$ python3 -q
>>> import numpy as np
>>> from numpy import linalg as LA
>>> np.set_printoptions(precision=1, suppress=True, linewidth=200)
>>> arr = np.loadtxt("test9.csv", delimiter=",")
>>> arr.round(1) + 0
array([[ 0.3, -0.1,  0.3,  0.1, -0.3,  0.2],
       [-0.1,  0.3, -0.1, -0.4,  0. ,  0.2],
       [ 0.3, -0.1,  0.2,  0.1, -0.3,  0.1],
       [ 0.1, -0.4,  0.1,  0.6,  0. , -0.3],
       [-0.3,  0. , -0.3,  0. ,  0.4, -0.2],
       [ 0.2,  0.2,  0.1, -0.3, -0.2,  0.2]])
>>> r = LA.matrix_rank(arr)
>>> r
np.int64(2)
>>> N = LA.svd(arr)[2][r:].T
>>> np.round(arr @ N, 1) + 0
array([[0., 0., 0., 0.],
       [0., 0., 0., 0.],
       [0., 0., 0., 0.],
       [0., 0., 0., 0.],
       [0., 0., 0., 0.],
       [0., 0., 0., 0.]])
>>> [int(LA.matrix_rank(arr[:, :j + 1])) for j in range(6)]
[1, 2, 2, 2, 2, 2]
>>> LA.matrix_rank(arr.T @ arr), LA.matrix_rank(arr @ arr.T)
(np.int64(2), np.int64(2))
>>> [int(LA.matrix_rank(np.delete(arr, i, axis=0))) for i in range(6)]
[2, 2, 2, 2, 2, 2]
>>> N.shape
(6, 4)
>>> mat = np.load("layer2.npy")
>>> mat
array([[ 2. , -0.1,  2.7,  1.8,  2.8,  1.9,  3. ,  0. , -1. ],
       [ 2.1,  0.1,  3.1,  2. ,  3.1,  2. ,  2.9,  0. , -1.2],
       [ 2. ,  0. ,  3. ,  1.9,  3. ,  2.1,  3. ,  0.1, -1.1],
       [ 2.1,  0.1,  2.9,  2. ,  3.3,  2. ,  2.9,  0. , -0.9],
       [ 2.1,  0. ,  3. ,  2. ,  2.9,  2. ,  3. , -0.1, -1.2],
       [ 1.9,  0.2,  3.1,  1.9,  3.1,  2.2,  2.9, -0.1, -1. ],
       [ 2. ,  0. ,  2.9,  2. ,  2.9,  1.8,  3.1,  0. , -1.2],
       [ 2.1, -0.1,  2.8,  1.9,  3.1,  2. ,  2.9,  0.2, -0.9],
       [ 1.9,  0.1,  2.9,  2. ,  3.1,  1.9,  3. ,  0. , -0.8],
       [ 2. , -0.1,  3. ,  2. ,  3. ,  1.9,  3.1,  0. , -1. ],
       [ 2. , -0.1,  3.1,  1.9,  2.9,  2. ,  3. , -0.2, -1.1],
       [ 2. ,  0.2,  3.1,  2.1,  3.1,  1.9,  3. , -0.1, -0.9],
       [ 1.9,  0. ,  3.2,  2. ,  2.9,  2.1,  2.9, -0.1, -1. ],
       [ 2.2,  0.1,  2.9,  2. ,  3. ,  2. ,  2.9, -0.1, -1. ],
       [ 3. , -2.1,  3.1,  0.1,  1.1,  3.1,  1.1,  3. , -0.9],
       [ 3.2, -1.9,  2.9, -0.1,  1.1,  3.2,  1.1,  2.9, -1.1],
       [ 3. , -2.1,  2.8, -0.1,  1.1,  3.1,  1.1,  2.9, -1. ],
       [ 3. , -2. ,  2.9, -0.1,  1.1,  3. ,  1.2,  3. , -1. ],
       [ 3.1, -1.9,  3. ,  0. ,  1.1,  2.9,  0.7,  2.9, -1.1],
       [ 2.9, -2. ,  3.1, -0.1,  1.1,  3. ,  1.1,  2.8, -1.1],
       [ 3. , -2. ,  2.9,  0. ,  1. ,  3. ,  1. ,  2.9, -1. ],
       [ 3. , -2.2,  3.1, -0.1,  1.1,  3. ,  0.9,  2.9, -0.9],
       [ 3.1, -1.9,  3. , -0.1,  1.1,  3.1,  1.1,  3. , -1. ],
       [ 3. , -2.1,  2.9,  0. ,  1. ,  3. ,  0.9,  3. , -0.9],
       [ 3. , -2. ,  2.9,  0.1,  1.1,  3.2,  0.7,  3. , -1. ],
       [ 3.2, -1.9,  3. ,  0.1,  1. ,  3.2,  1.1,  3. , -0.9],
       [ 3.1, -1.9,  2.9,  0. ,  0.8,  2.9,  0.9,  3. , -0.8],
       [ 2.9, -2. ,  2.9,  0. ,  1. ,  2.9,  1. ,  3.1, -1. ],
       [-3. , -3.2, -2. , -3.1, -2.8, -0.1, -1. ,  2.1, -3.2],
       [-2.9, -3. , -1.9, -3.2, -3. ,  0.1, -0.9,  1.9, -2.8],
       [-3. , -3. , -1.9, -3. , -3.1,  0. , -1.1,  2. , -3. ],
       [-3.1, -3.1, -2.1, -3.1, -3.2, -0.2, -0.9,  2.1, -3.1],
       [-3.1, -3. , -2. , -3.1, -3. ,  0.1, -1. ,  1.9, -2.8],
       [-2.9, -3. , -2. , -3.2, -3. ,  0. , -1.1,  1.9, -2.9],
       [-3. , -2.9, -2. , -2.9, -3.3, -0.1, -1. ,  2.1, -3. ],
       [-3. , -3. , -1.8, -2.9, -2.9,  0.1, -1.1,  1.9, -2.9],
       [-2.8, -3.1, -2.2, -3.2, -2.9, -0.1, -1.1,  1.9, -3.1],
       [-3. , -3. , -2. , -3. , -3.1, -0.2, -1. ,  2.1, -3. ],
       [-3.1, -3.1, -1.9, -3.2, -2.9,  0. , -1. ,  1.9, -3. ],
       [-3.1, -3.1, -2. , -3. , -2.9, -0.2, -1. ,  1.9, -2.9],
       [-3.1, -3. , -2. , -3.1, -3.1, -0.2, -1. ,  2. , -3. ],
       [-3.1, -2.9, -1.9, -3. , -3. , -0.2, -1.3,  2.1, -3.1]])
>>> z = mat[:, 2] > np.median(mat[:, 2])
>>> f = mat[z].mean(axis=0) - mat[~z].mean(axis=0)
>>> np.argsort(-np.abs(f).round(6), kind="stable")
array([4, 0, 2, 3, 6, 1, 5, 8, 7])
>>> round(float((((mat - mat.mean(axis=0)) @ f > 0) == z).mean()), 1)
0.7
>>> f
array([ 2.7,  1.2,  2.6,  2.2,  2.7,  1.2,  1.7, -0.6,  1. ])
>>> ((mat - mat.mean(axis=0)) @ f > 0).astype(int)
array([1, 1, 1, 1, 1, 1, 1, 1, 1, 1, 1, 1, 1, 1, 1, 1, 1, 1, 1, 1, 1, 1, 1, 1, 1, 1, 1, 1, 0, 0, 0, 0, 0, 0, 0, 0, 0, 0, 0, 0, 0, 0])
>>> C2 = np.cov(mat, rowvar=False)
>>> C2.shape
(9, 9)
>>> np.argsort(-mat.std(axis=0).round(6), kind="stable")
array([0, 4, 2, 3, 6, 5, 1, 7, 8])
>>> np.round(LA.eigvalsh(C2)[::-1], 1) + 0
array([28.3,  3.9,  0. ,  0. ,  0. ,  0. ,  0. ,  0. ,  0. ])
>>> np.polyfit(mat[:, 3], mat[:, 1], 1)
array([ 0.6, -1.4])
>>> mat.std(axis=0)
array([2.6, 1.3, 2.3, 2.1, 2.5, 1.3, 1.6, 1.2, 0.9])
>>> w, V = LA.eigh(arr)
>>> LA.eigvalsh(arr + -2 * np.eye(6))
array([-2., -2., -2., -2., -1., -1.])
>>> np.round(LA.svd(arr, compute_uv=False), 1) + 0
array([1., 1., 0., 0., 0., 0.])
>>> round(w.sum(), 1), round(float(np.trace(arr)), 1)
(np.float64(2.0), 2.0)
>>> w.round(1) + 0
array([0., 0., 0., 0., 1., 1.])
>>> np.round(V.T @ arr @ V, 1) + 0
array([[0., 0., 0., 0., 0., 0.],
       [0., 0., 0., 0., 0., 0.],
       [0., 0., 0., 0., 0., 0.],
       [0., 0., 0., 0., 0., 0.],
       [0., 0., 0., 0., 1., 0.],
       [0., 0., 0., 0., 0., 1.]])
>>> (w > 1e-8).sum(), (w < -1e-8).sum()
(np.int64(2), np.int64(0))
>>> A = np.loadtxt("w.csv", delimiter=",")
>>> A.round(1) + 0
array([[ 0.6,  0. ,  0.2, -0.1, -0.2, -0.2, -0.1, -0.1, -0.3, -0.1,  0. , -0.1],
       [ 0. ,  1. ,  0. ,  0. ,  0. ,  0. ,  0. ,  0. ,  0. ,  0. ,  0. ,  0. ],
       [ 0.2,  0. ,  0.9,  0.1,  0.1,  0.1,  0. ,  0.1,  0.2,  0. ,  0. ,  0. ],
       [-0.1,  0. ,  0.1,  0.9, -0.1, -0.1, -0.1,  0. ,  0. , -0.1, -0.1, -0.1],
       [-0.2,  0. ,  0.1, -0.1,  0.9, -0.1, -0.1,  0. ,  0. , -0.1, -0.1, -0.1],
       [-0.2,  0. ,  0.1, -0.1, -0.1,  0.9, -0.1,  0. ,  0. , -0.1, -0.1, -0.1],
       [-0.1,  0. ,  0. , -0.1, -0.1, -0.1,  0.9,  0.1,  0.1, -0.1, -0.2, -0.2],
       [-0.1,  0. ,  0.1,  0. ,  0. ,  0. ,  0.1,  0.9, -0.2,  0. ,  0.1,  0. ],
       [-0.3,  0. ,  0.2,  0. ,  0. ,  0. ,  0.1, -0.2,  0.6,  0.1,  0.3,  0.1],
       [-0.1,  0. ,  0. , -0.1, -0.1, -0.1, -0.1,  0. ,  0.1,  0.9, -0.1, -0.1],
       [ 0. ,  0. ,  0. , -0.1, -0.1, -0.1, -0.2,  0.1,  0.3, -0.1,  0.7, -0.2],
       [-0.1,  0. ,  0. , -0.1, -0.1, -0.1, -0.2,  0. ,  0.1, -0.1, -0.2,  0.8]])
>>> r = LA.matrix_rank(A)
>>> r
np.int64(10)
>>> N = LA.svd(A)[2][r:].T
>>> np.round(N @ N.T, 1) + 0
array([[ 0.4,  0. , -0.2,  0.1,  0.2,  0.2,  0.1,  0.1,  0.3,  0.1,  0. ,  0.1],
       [ 0. ,  0. ,  0. ,  0. ,  0. ,  0. ,  0. ,  0. ,  0. ,  0. ,  0. ,  0. ],
       [-0.2,  0. ,  0.1, -0.1, -0.1, -0.1,  0. , -0.1, -0.2,  0. ,  0. ,  0. ],
       [ 0.1,  0. , -0.1,  0.1,  0.1,  0.1,  0.1,  0. ,  0. ,  0.1,  0.1,  0.1],
       [ 0.2,  0. , -0.1,  0.1,  0.1,  0.1,  0.1,  0. ,  0. ,  0.1,  0.1,  0.1],
       [ 0.2,  0. , -0.1,  0.1,  0.1,  0.1,  0.1,  0. ,  0. ,  0.1,  0.1,  0.1],
       [ 0.1,  0. ,  0. ,  0.1,  0.1,  0.1,  0.1, -0.1, -0.1,  0.1,  0.2,  0.2],
       [ 0.1,  0. , -0.1,  0. ,  0. ,  0. , -0.1,  0.1,  0.2,  0. , -0.1,  0. ],
       [ 0.3,  0. , -0.2,  0. ,  0. ,  0. , -0.1,  0.2,  0.4, -0.1, -0.3, -0.1],
       [ 0.1,  0. ,  0. ,  0.1,  0.1,  0.1,  0.1,  0. , -0.1,  0.1,  0.1,  0.1],
       [ 0. ,  0. ,  0. ,  0.1,  0.1,  0.1,  0.2, -0.1, -0.3,  0.1,  0.3,  0.2],
       [ 0.1,  0. ,  0. ,  0.1,  0.1,  0.1,  0.2,  0. , -0.1,  0.1,  0.2,  0.2]])
>>> LA.matrix_rank(A.T @ A), LA.matrix_rank(A @ A.T)
(np.int64(10), np.int64(10))
>>> vec = np.array([0, 2, 3, 2, 2, -1, -3, 3, 3, 3, 3, 1])
>>> np.round((vec - A @ vec) @ (A @ vec), 1)
np.float64(0.0)
>>> A @ vec
array([-1.2,  2. ,  3.5,  1.6,  1.4, -1.5, -3.3,  2.7,  2.4,  2.7,  2.7,  0.5])
>>> np.round(np.eye(12) - A, 1) + 0
array([[ 0.4,  0. , -0.2,  0.1,  0.2,  0.2,  0.1,  0.1,  0.3,  0.1,  0. ,  0.1],
       [ 0. ,  0. ,  0. ,  0. ,  0. ,  0. ,  0. ,  0. ,  0. ,  0. ,  0. ,  0. ],
       [-0.2,  0. ,  0.1, -0.1, -0.1, -0.1,  0. , -0.1, -0.2,  0. ,  0. ,  0. ],
       [ 0.1,  0. , -0.1,  0.1,  0.1,  0.1,  0.1,  0. ,  0. ,  0.1,  0.1,  0.1],
       [ 0.2,  0. , -0.1,  0.1,  0.1,  0.1,  0.1,  0. ,  0. ,  0.1,  0.1,  0.1],
       [ 0.2,  0. , -0.1,  0.1,  0.1,  0.1,  0.1,  0. ,  0. ,  0.1,  0.1,  0.1],
       [ 0.1,  0. ,  0. ,  0.1,  0.1,  0.1,  0.1, -0.1, -0.1,  0.1,  0.2,  0.2],
       [ 0.1,  0. , -0.1,  0. ,  0. ,  0. , -0.1,  0.1,  0.2,  0. , -0.1,  0. ],
       [ 0.3,  0. , -0.2,  0. ,  0. ,  0. , -0.1,  0.2,  0.4, -0.1, -0.3, -0.1],
       [ 0.1,  0. ,  0. ,  0.1,  0.1,  0.1,  0.1,  0. , -0.1,  0.1,  0.1,  0.1],
       [ 0. ,  0. ,  0. ,  0.1,  0.1,  0.1,  0.2, -0.1, -0.3,  0.1,  0.3,  0.2],
       [ 0.1,  0. ,  0. ,  0.1,  0.1,  0.1,  0.2,  0. , -0.1,  0.1,  0.2,  0.2]])
>>> rng = np.random.default_rng(552)
>>> z = rng.permutation(12)
>>> z
array([ 7, 10,  8,  6,  2,  0,  5,  3,  9, 11,  1,  4])
>>> other = A[z][:, z]
>>> np.diag(other)
array([0.9, 0.7, 0.6, 0.9, 0.9, 0.6, 0.9, 0.9, 0.9, 0.8, 1. , 0.9])
>>> M = np.array([[3, 0, -4, 1, -1, 4, -1, -2, 5],
...     [5, 3, -5, -5, 4, -4, 1, 3, 3],
...     [5, -2, -2, 1, -1, -1, -3, 2, 2],
...     [-5, 0, -4, -1, -5, 5, 5, -1, 5],
...     [0, 1, -3, 1, 0, 3, -1, 1, 3],
...     [-2, 5, 2, -3, -3, -4, -2, 3, -2],
...     [3, -1, 3, 4, -2, -5, -2, 5, -1]])
>>> round(float(np.trace(LA.pinv(arr) @ arr)), 1)
2.0
>>> np.abs(np.diag(LA.qr(arr)[1])) > 1e-9
array([ True,  True, False, False, False, False])
>>> LA.lstsq(arr[:-1].T, arr[-1])[2]
np.int32(2)
>>> other = M[0, 0] * M[1:] - np.outer(M[1:, 0], M[0])
>>> other
array([[  0,   9,   5, -20,  17, -32,   8,  19, -16],
       [  0,  -6,  14,  -2,   2, -23,  -4,  16, -19],
       [  0,   0, -32,   2, -20,  35,  10, -13,  40],
       [  0,   3,  -9,   3,   0,   9,  -3,   3,   9],
       [  0,  15,  -2,  -7, -11,  -4,  -8,   5,   4],
       [  0,  -3,  21,   9,  -3, -27,  -3,  21, -18]])
>>> np.flatnonzero(~other.round(6).any(axis=1))
array([], dtype=int64)
